>>> import numpy as np
>>> from numpy import linalg as LA
>>> np.set_printoptions(suppress=True, linewidth=120)
>>> m1 = np.array([[5.0, 1.0, 0.0, 0.0, 0.0, 0.0, 0.0, 0.0],
...     [0.0, 5.0, 1.0, 0.0, 0.0, 0.0, 0.0, 0.0],
...     [0.0, 0.0, 5.0, 1.0, 0.0, 0.0, 0.0, 0.0],
...     [0.0, 0.0, 0.0, 5.0, 1.0, 0.0, 0.0, 0.0],
...     [0.0, 0.0, 0.0, 0.0, 5.0, 1.0, 0.0, 0.0],
...     [0.0, 0.0, 0.0, 0.0, 0.0, 5.0, 1.0, 0.0],
...     [0.0, 0.0, 0.0, 0.0, 0.0, 0.0, 5.0, 1.0],
...     [0.0, 0.0, 0.0, 0.0, 0.0, 0.0, 0.0, 5.0]])
>>> print(m1.sum(axis=0))
[5. 6. 6. 6. 6. 6. 6. 6.]
>>> print(m1 - m1[0])
[[ 0.  0.  0.  0.  0.  0.  0.  0.]
 [-5.  4.  1.  0.  0.  0.  0.  0.]
 [-5. -1.  5.  1.  0.  0.  0.  0.]
 [-5. -1.  0.  5.  1.  0.  0.  0.]
 [-5. -1.  0.  0.  5.  1.  0.  0.]
 [-5. -1.  0.  0.  0.  5.  1.  0.]
 [-5. -1.  0.  0.  0.  0.  5.  1.]
 [-5. -1.  0.  0.  0.  0.  0.  5.]]
>>> print(m1.sum(axis=1))
[6. 6. 6. 6. 6. 6. 6. 5.]
>>> print(np.count_nonzero(m1))
15
>>> print(np.round(LA.svd(m1, compute_uv=False), 1))
[5.9 5.8 5.6 5.2 4.9 4.6 4.3 4.1]
>>> print(np.abs(m1).max())
5.0
>>> x = np.array([0, -2, 3, 1, -1, 3, 2, 3])
>>> h1 = np.maximum(m1 @ x, 0)
>>> print(np.maximum(m1 @ (3 * x), 0))
[ 0.  0. 48. 12.  0. 51. 39. 45.]
>>> print(m1.T @ h1)
[ 0.  0. 80. 36.  4. 85. 82. 88.]
>>> E = np.load("layer6.npy")
>>> print(E)
[[ 0  5  0  5  0  5]
 [-5 -5 -5 -5 -5 -5]
 [ 2  4  2  4  2  4]
 [ 0  5  0  5  0  5]
 [-5 -5 -5 -5 -5 -5]
 [ 2  4  2  4  2  4]]
>>> out = np.array([[2, 1], [0, 1], [0, 1], [1, 2], [1, 3], [3, 1]])
>>> print(np.einsum("ij->j", E))
[-6  8 -6  8 -6  8]
>>> print(E @ out)
[[ 20  20]
 [-35 -45]
 [ 22  26]
 [ 20  20]
 [-35 -45]
 [ 22  26]]
>>> print(LA.matrix_rank(np.vstack([E, out.T])))
4
>>> print(np.einsum("ij,ij->i", E, E))
[ 75 150  60  75 150  60]
>>> print(out.T @ E.T)
[[ 20 -35  22  20 -35  22]
 [ 20 -45  26  20 -45  26]]
>>> print(LA.matrix_rank(E @ out))
2
>>> print(np.vstack([E, out.T]).shape)
(8, 6)
>>> r0, g = E[2], E[4]
>>> print(r0 @ r0)
60
>>> print(r0 @ g)
-90
>>> p = (r0 @ g) / (r0 @ r0) * r0
>>> print(LA.matrix_rank(np.outer(r0, g)))
1
>>> print((g - p) @ r0)
0.0
>>> print(round(LA.norm(r0 + g) ** 2 + LA.norm(r0 - g) ** 2, 1))
420.0
>>> print(np.outer(r0, g))
[[-10 -10 -10 -10 -10 -10]
 [-20 -20 -20 -20 -20 -20]
 [-10 -10 -10 -10 -10 -10]
 [-20 -20 -20 -20 -20 -20]
 [-10 -10 -10 -10 -10 -10]
 [-20 -20 -20 -20 -20 -20]]
>>> print(np.round(LA.det(E), 1))
0.0
>>> print(np.allclose(E, E.T))
False
>>> print(np.allclose(E @ E.T, E.T @ E))
False
>>> print(np.round(np.sort(np.abs(LA.eigvals(E))), 1) + 0)
[0. 0. 0. 0. 0. 1.]
>>> print((E - E.T) / 2)
[[ 0.   5.  -1.   2.5  2.5  1.5]
 [-5.   0.  -4.5 -5.   0.  -4.5]
 [ 1.   4.5  0.   2.   3.5  1. ]
 [-2.5  5.  -2.   0.   2.5  0.5]
 [-2.5  0.  -3.5 -2.5  0.  -3.5]
 [-1.5  4.5 -1.  -0.5  3.5  0. ]]
>>> print(np.round(E @ LA.pinv(E) @ E, 1) + 0)
[[ 0.  5.  0.  5.  0.  5.]
 [-5. -5. -5. -5. -5. -5.]
 [ 2.  4.  2.  4.  2.  4.]
 [ 0.  5.  0.  5.  0.  5.]
 [-5. -5. -5. -5. -5. -5.]
 [ 2.  4.  2.  4.  2.  4.]]
>>> print(LA.lstsq(E[:-1].T, E[-1])[2])
2
>>> print(np.allclose(E[:-1].T @ LA.lstsq(E[:-1].T, E[-1])[0], E[-1]))
True
>>> A = np.load("mat.npy")
>>> print(A)
[[-3.  0.  0.  0.  0.  0.  0.]
 [ 0.  1.  2.  2.  2.  2.  4.]
 [ 0.  2. -2.  1.  1.  1.  2.]
 [ 0.  2.  1. -2.  1.  1.  2.]
 [ 0.  2.  1.  1. -2.  1.  2.]
 [ 0.  2.  1.  1.  1. -2.  2.]
 [ 0.  4.  2.  2.  2.  2.  1.]]
>>> ev, evecs = LA.eigh(A)
>>> x = np.array([-3, 1, -2, -3, 2, 3, 2])
>>> print(x @ A @ x)
-84.0
>>> print(x @ A @ x / (x @ x), round(ev[0], 1), ev[-1])
-2.1 -3.0 9.0
>>> J = np.array([[1, 1, 1, 0, 0],
...     [-1, 1, -1, 0, 1],
...     [-2, -1, -2, -1, 1],
...     [2, 1, 1, -1, 0],
...     [2, 0, 2, 0, 0]])
>>> print(J)
[[ 1  1  1  0  0]
 [-1  1 -1  0  1]
 [-2 -1 -2 -1  1]
 [ 2  1  1 -1  0]
 [ 2  0  2  0  0]]
>>> r0 = np.array([2, 0])
>>> print(np.correlate(J[4], J[3], "full"))
[ 0 -2  2  0  6  2  4  0  0]
>>> print(np.cross(J[4, :3], J[3, :3]))
[-2  2  2]
>>> rng = np.random.default_rng(54)
>>> X = (rng.random((8, 8)) < 0.3) + np.eye(8)
>>> X /= X.sum(axis=1, keepdims=True)
>>> print(X.round(1))
[[0.4 0.  0.2 0.  0.2 0.  0.  0.2]
 [0.  0.3 0.  0.  0.3 0.3 0.  0. ]
 [0.  0.  0.5 0.  0.  0.  0.2 0.2]
 [0.2 0.  0.  0.2 0.2 0.2 0.2 0. ]
 [0.  0.2 0.2 0.2 0.3 0.  0.  0.2]
 [0.  0.  0.  0.  0.  0.3 0.3 0.3]
 [0.  0.  0.2 0.  0.  0.2 0.5 0. ]
 [0.  0.2 0.  0.  0.  0.2 0.2 0.2]]
>>> print(round(LA.det(J.T), 1))
-2.0
>>> print(np.round(LA.eigvals(J), 1))
[ 1.1+0.5j  1.1-0.5j -1.1+0.5j -1.1-0.5j -1. +0.j ]
>>> print(round(float(LA.det(J[::-1])), 1))
-2.0
>>> print(np.kron(np.eye(2, dtype=int), J))
[[ 1  1  1  0  0  0  0  0  0  0]
 [-1  1 -1  0  1  0  0  0  0  0]
 [-2 -1 -2 -1  1  0  0  0  0  0]
 [ 2  1  1 -1  0  0  0  0  0  0]
 [ 2  0  2  0  0  0  0  0  0  0]
 [ 0  0  0  0  0  1  1  1  0  0]
 [ 0  0  0  0  0 -1  1 -1  0  1]
 [ 0  0  0  0  0 -2 -1 -2 -1  1]
 [ 0  0  0  0  0  2  1  1 -1  0]
 [ 0  0  0  0  0  2  0  2  0  0]]
>>> print(np.round(LA.det(2 * J), 1), round(float(LA.det(J)), 1))
-64.0 -2.0
>>> print(np.einsum("ij,ji->", J, J))
5
